>>> import numpy as np
>>> np.set_printoptions(precision=3, suppress=True, linewidth=160, floatmode="fixed")
>>> mat = np.array([[2, 2, 2, 2], [2, 4, 4, 4], [2, 4, 6, 6], [2, 4, 6, 8]])
>>> mat
array([[2, 2, 2, 2],
       [2, 4, 4, 4],
       [2, 4, 6, 6],
       [2, 4, 6, 8]])
>>> # symmetric, so the eigenvalues are real
>>> x = np.ones(4)
>>> for _ in range(7):
...     x = mat @ x
...     x /= np.linalg.norm(x)
...     print(round(x @ mat @ x, 3))
... 
16.561
16.581
16.582
16.582
16.582
16.582
16.582
>>> x
array([0.228, 0.429, 0.577, 0.657])
>>> ev, vecs = np.linalg.eigh(mat)
>>> x = np.array([1, -4, -1, 0])
>>> np.abs(mat).sum(axis=1).max(), np.round(np.abs(ev).max(), 3)
(np.int64(20), np.float64(16.582))
>>> vecs * np.maximum(ev, 0) @ vecs.T
array([[2.000, 2.000, 2.000, 2.000],
       [2.000, 4.000, 4.000, 4.000],
       [2.000, 4.000, 6.000, 6.000],
       [2.000, 4.000, 6.000, 8.000]])
>>> (np.sign(vecs[:, -1].round(6)) == np.sign(vecs[0, -1].round(6))).astype(int)
array([1, 1, 1, 1])
>>> m1 = np.load("test18.npy")
>>> m1
array([[-0.140, -1.110,  1.990, -1.370,  0.920],
       [-0.720, -1.040,  0.470, -0.110, -0.130],
       [-0.350,  2.830, -2.240,  0.060, -3.120],
       [-1.570, -0.250,  0.500,  0.500, -0.510],
       [-4.620, -3.110,  3.650, -1.210, -1.210]])
>>> other = np.array([[-3, 3, 1], [3, 2, -1]])
>>> basis = np.kron(other, m1)
>>> np.linalg.matrix_rank(basis)
np.int64(8)
>>> np.round(np.linalg.norm(basis, 2), 3), round(float(np.linalg.norm(other, 2) * np.linalg.norm(m1, 2)), 3)
(np.float64(35.547), 35.547)
>>> rng = np.random.default_rng(7884)
>>> z = rng.permutation(5)
>>> z
array([3, 1, 4, 2, 0])
>>> other = m1[z][:, z]
>>> np.allclose(other, m1)
False
>>> other
array([[ 0.500, -0.250, -0.510,  0.500, -1.570],
       [-0.110, -1.040, -0.130,  0.470, -0.720],
       [-1.210, -3.110, -1.210,  3.650, -4.620],
       [ 0.060,  2.830, -3.120, -2.240, -0.350],
       [-1.370, -1.110,  0.920,  1.990, -0.140]])
>>> np.diag(other)
array([ 0.500, -1.040, -1.210, -2.240, -0.140])
>>> np.round(np.linalg.det(other), 3), round(float(np.linalg.det(m1[z])), 3)
(np.float64(-0.0), 0.0)
>>> Uu, sv, vt = np.linalg.svd(m1)
>>> sv.round(3) + 0
array([7.717, 4.575, 1.541, 0.606, 0.000])
>>> other = Uu[:, :4] @ np.diag(sv[:4]) @ vt[:4]
>>> round(float(np.linalg.norm(m1 - other, 2)), 3), round(float(sv[4]), 3)
(0.0, 0.0)
>>> other
array([[-0.140, -1.110,  1.990, -1.370,  0.920],
       [-0.720, -1.040,  0.470, -0.110, -0.130],
       [-0.350,  2.830, -2.240,  0.060, -3.120],
       [-1.570, -0.250,  0.500,  0.500, -0.510],
       [-4.620, -3.110,  3.650, -1.210, -1.210]])
>>> np.linalg.matrix_rank(other)
np.int64(4)
>>> np.linalg.matrix_rank(m1, rtol=0.05)
np.int64(4)
>>> np.round(np.abs(m1 - other).max(), 3)
np.float64(0.0)
>>> np.linalg.matrix_rank(other, rtol=0.1)
np.int64(3)
>>> np.argsort(-np.linalg.norm(other, axis=0).round(6), kind="stable")[:3]
array([0, 2, 1])
>>> np.round(np.linalg.det(2 * m1), 3), round(float(np.linalg.det(m1)), 3)
(np.float64(-0.0), -0.0)
>>> np.round(np.linalg.eigvals(m1), 3) + 0
array([-2.503+3.826j, -2.503-3.826j,  1.497+0.000j,  0.000+0.000j, -0.622+0.000j])
>>> np.round(np.einsum("ij,ji->", m1, m1), 3)
np.float64(-14.119)
>>> np.kron(np.eye(2, dtype=int), m1)
array([[-0.140, -1.110,  1.990, -1.370,  0.920, -0.000, -0.000,  0.000, -0.000,  0.000],
       [-0.720, -1.040,  0.470, -0.110, -0.130, -0.000, -0.000,  0.000, -0.000, -0.000],
       [-0.350,  2.830, -2.240,  0.060, -3.120, -0.000,  0.000, -0.000,  0.000, -0.000],
       [-1.570, -0.250,  0.500,  0.500, -0.510, -0.000, -0.000,  0.000,  0.000, -0.000],
       [-4.620, -3.110,  3.650, -1.210, -1.210, -0.000, -0.000,  0.000, -0.000, -0.000],
       [-0.000, -0.000,  0.000, -0.000,  0.000, -0.140, -1.110,  1.990, -1.370,  0.920],
       [-0.000, -0.000,  0.000, -0.000, -0.000, -0.720, -1.040,  0.470, -0.110, -0.130],
       [-0.000,  0.000, -0.000,  0.000, -0.000, -0.350,  2.830, -2.240,  0.060, -3.120],
       [-0.000, -0.000,  0.000,  0.000, -0.000, -1.570, -0.250,  0.500,  0.500, -0.510],
       [-0.000, -0.000,  0.000, -0.000, -0.000, -4.620, -3.110,  3.650, -1.210, -1.210]])
>>> K = np.array([[14.0, -6.0, 9.0, 9.0, 3.0, 3.0, -9.0],
...     [-6.0, 9.0, -6.0, -6.0, -2.0, -2.0, 6.0],
...     [9.0, -6.0, 14.0, 9.0, 3.0, 3.0, -9.0],
...     [9.0, -6.0, 9.0, 14.0, 3.0, 3.0, -9.0],
...     [3.0, -2.0, 3.0, 3.0, 6.0, 1.0, -3.0],
...     [3.0, -2.0, 3.0, 3.0, 1.0, 6.0, -3.0],
...     [-9.0, 6.0, -9.0, -9.0, -3.0, -3.0, 14.0]])
>>> # symmetric
>>> ev, vecs = np.linalg.eigh(K)
>>> np.abs(vecs[:, -1]).round(6).argmax()
np.int64(0)
>>> np.unique(ev.round(6) + 0, return_counts=True)[1]
array([6, 1])
>>> np.linalg.eigvalsh(K + 3 * np.eye(7))
array([ 8.000,  8.000,  8.000,  8.000,  8.000,  8.000, 50.000])
>>> (ev > 1e-8).sum(), (ev < -1e-8).sum()
(np.int64(7), np.int64(0))
>>> np.abs(vecs[:, -1])
array([0.463, 0.309, 0.463, 0.463, 0.154, 0.154, 0.463])
>>> C2 = K.T @ K
>>> np.linalg.svd(K, compute_uv=False) ** 2
array([2209.000,   25.000,   25.000,   25.000,   25.000,   25.000,   25.000])
>>> np.linalg.eigvalsh(C2)[::-1]
array([2209.000,   25.000,   25.000,   25.000,   25.000,   25.000,   25.000])
>>> np.diag(C2)
array([493.000, 233.000, 493.000, 493.000,  77.000,  77.000, 493.000])
>>> np.trace(C2), (K ** 2).sum()
(np.float64(2359.0), np.float64(2359.0))
>>> np.linalg.matrix_rank(C2)
np.int64(7)
>>> np.allclose(C2, C2.T)
True
>>> x = np.array([-1, -2, -2, -3, 3, 0, -1])
>>> a = np.maximum(K @ x, 0)
>>> np.tanh(K @ x)
array([-1.000,  1.000, -1.000, -1.000,  1.000, -1.000,  1.000])
>>> K.T @ a
array([-186.000,  154.000, -186.000, -186.000,  -27.000,  -62.000,  281.000])
>>> np.maximum(K @ x, 0) - np.maximum(-K @ x, 0)
array([-29.000,   6.000, -34.000, -39.000,   7.000,  -8.000,  19.000])
>>> other = np.array([[1, 5, 5], [1, -4, -5], [4, -5, -2], [-4, 2, -2]])
>>> basis = np.array([[5, 3, 5, -3], [3, -4, 0, 2], [-1, -2, 2, -2]])
>>> F = other @ basis
>>> F
array([[ 15, -27,  15,  -3],
       [ -2,  29,  -5,  -1],
       [  7,  36,  16, -18],
       [-12, -16, -24,  20]])
>>> np.argsort(-np.linalg.norm(F, axis=0).round(6), kind="stable")[:3]
array([1, 2, 3])
>>> round(float(np.linalg.norm(F, 2) / np.linalg.norm(F)), 3)
0.824
>>> arr = np.loadtxt("x.csv", delimiter=",")
>>> arr
array([[  1.000,  -1.000,  -3.000,   3.000,  -1.000,  -1.000,   1.000,  -2.000],
       [  3.000,  -1.000,   0.000,   6.000,  -1.000,   1.000,   4.000,   1.000],
       [  1.000,  -2.000,  -2.000,   8.000,  -4.000,   2.000,   4.000,   3.000],
       [ -1.000,   1.000,  -3.000,  10.000,  -4.000,   2.000,   3.000,   2.000],
       [  2.000,   2.000,  -3.000,   9.000,  -7.000,   4.000,   2.000,   0.000],
       [ -1.000,  -1.000,  -3.000,   8.000,  -8.000,   3.000,   5.000,   1.000],
       [  0.000,  -4.000,   0.000,   9.000, -11.000,   2.000,   3.000,  -1.000],
       [ -2.000,  -6.000,  -3.000,   9.000, -10.000,   4.000,   5.000,  -3.000],
       [ -4.000,  -9.000,  -1.000,   6.000, -13.000,   5.000,   3.000,  -4.000],
       [ -4.000,  -7.000,  -3.000,   6.000, -10.000,   7.000,   2.000,  -6.000],
       [ -4.000,  -5.000,   0.000,   5.000, -13.000,   8.000,   4.000,  -8.000],
       [ -4.000,  -2.000,   3.000,   6.000, -11.000,   5.000,   5.000, -11.000],
       [ -6.000,   1.000,   0.000,   7.000, -13.000,   4.000,   6.000, -14.000],
       [ -9.000,   0.000,   3.000,  10.000, -16.000,   4.000,   6.000, -15.000],
       [-12.000,  -3.000,   5.000,   7.000, -16.000,   5.000,   6.000, -16.000],
       [-10.000,  -4.000,   8.000,   8.000, -19.000,   7.000,   3.000, -13.000],
       [ -7.000,  -5.000,   9.000,   8.000, -17.000,   8.000,   0.000, -13.000],
       [ -4.000,  -3.000,  11.000,   9.000, -18.000,   6.000,   3.000, -15.000],
       [ -2.000,  -5.000,  11.000,   6.000, -19.000,   5.000,   4.000, -15.000],
       [ -3.000,  -7.000,  10.000,   9.000, -20.000,   6.000,   1.000, -18.000],
       [ -3.000,  -9.000,   7.000,   6.000, -18.000,   4.000,  -2.000, -19.000],
       [ -3.000,  -8.000,   6.000,   7.000, -17.000,   2.000,  -1.000, -21.000]])
>>> cen = (arr - arr.mean(axis=0)) / arr.std(axis=0)
>>> np.argwhere(np.abs(cen) > 2)
array([[ 0,  3],
       [ 0,  5],
       [14,  0],
       [20,  6]])
>>> coef = np.linalg.lstsq(np.delete(cen, 3, axis=1), cen[:, 3])[0]
>>> coef
array([-0.041,  0.657, -0.158, -1.876, -0.313, -0.182,  1.203])
>>> np.abs(coef).argmax()
np.int64(3)
>>> other = np.c_[arr[:, :5] @ np.array([[0, 0, -2, 1, 2],
...     [2, 2, 0, -2, 2],
...     [0, 0, 1, -2, 2],
...     [-1, -2, 1, 0, -1],
...     [-2, -1, 0, 1, -2]]), np.array([8, 2, 9, 6, -2, 0, -7, -9, -5, -2, -4, 6, -3, -6, 3, -1, -8, -1, 6, 2, -3, 1])]
>>> other
array([[ -3.000,  -7.000,  -2.000,   8.000,  -7.000,   8.000],
       [ -6.000, -13.000,   0.000,   4.000,   0.000,   2.000],
       [ -4.000, -16.000,   4.000,   5.000,  -6.000,   9.000],
       [  0.000, -14.000,   9.000,  -1.000,  -8.000,   6.000],
       [  9.000,  -7.000,   2.000,  -3.000,   7.000,  -2.000],
       [  6.000, -10.000,   7.000,  -1.000,  -2.000,   0.000],
       [  5.000, -15.000,   9.000,  -3.000,   5.000,  -7.000],
       [ -1.000, -20.000,  10.000,   6.000, -11.000,  -9.000],
       [  2.000, -17.000,  13.000,   3.000,  -8.000,  -5.000],
       [  0.000, -16.000,  11.000,   6.000, -14.000,  -2.000],
       [ 11.000,  -7.000,  13.000,  -7.000,   3.000,  -4.000],
       [ 12.000,  -5.000,  17.000, -17.000,  10.000,   6.000],
       [ 21.000,   1.000,  19.000, -21.000,   9.000,  -3.000],
       [ 22.000,  -4.000,  31.000, -31.000,  10.000,  -6.000],
       [ 19.000,  -4.000,  36.000, -32.000,   5.000,   3.000],
       [ 22.000,  -5.000,  36.000, -37.000,  18.000,  -1.000],
       [ 16.000,  -9.000,  31.000, -32.000,  20.000,  -8.000],
       [ 21.000,  -6.000,  28.000, -38.000,  35.000,  -1.000],
       [ 22.000,  -3.000,  21.000, -33.000,  40.000,   6.000],
       [ 17.000, -12.000,  25.000, -29.000,  31.000,   2.000],
       [ 12.000, -12.000,  19.000, -17.000,  20.000,  -3.000],
       [ 11.000, -13.000,  19.000, -16.000,  17.000,   1.000]])
>>> np.linalg.matrix_rank(other)
np.int64(6)
>>> np.linalg.norm(np.linalg.qr(arr)[0].T @ other, axis=0) ** 2 / ((other ** 2).sum(axis=0) + 1e-12)
array([1.000, 1.000, 1.000, 1.000, 1.000, 0.330])
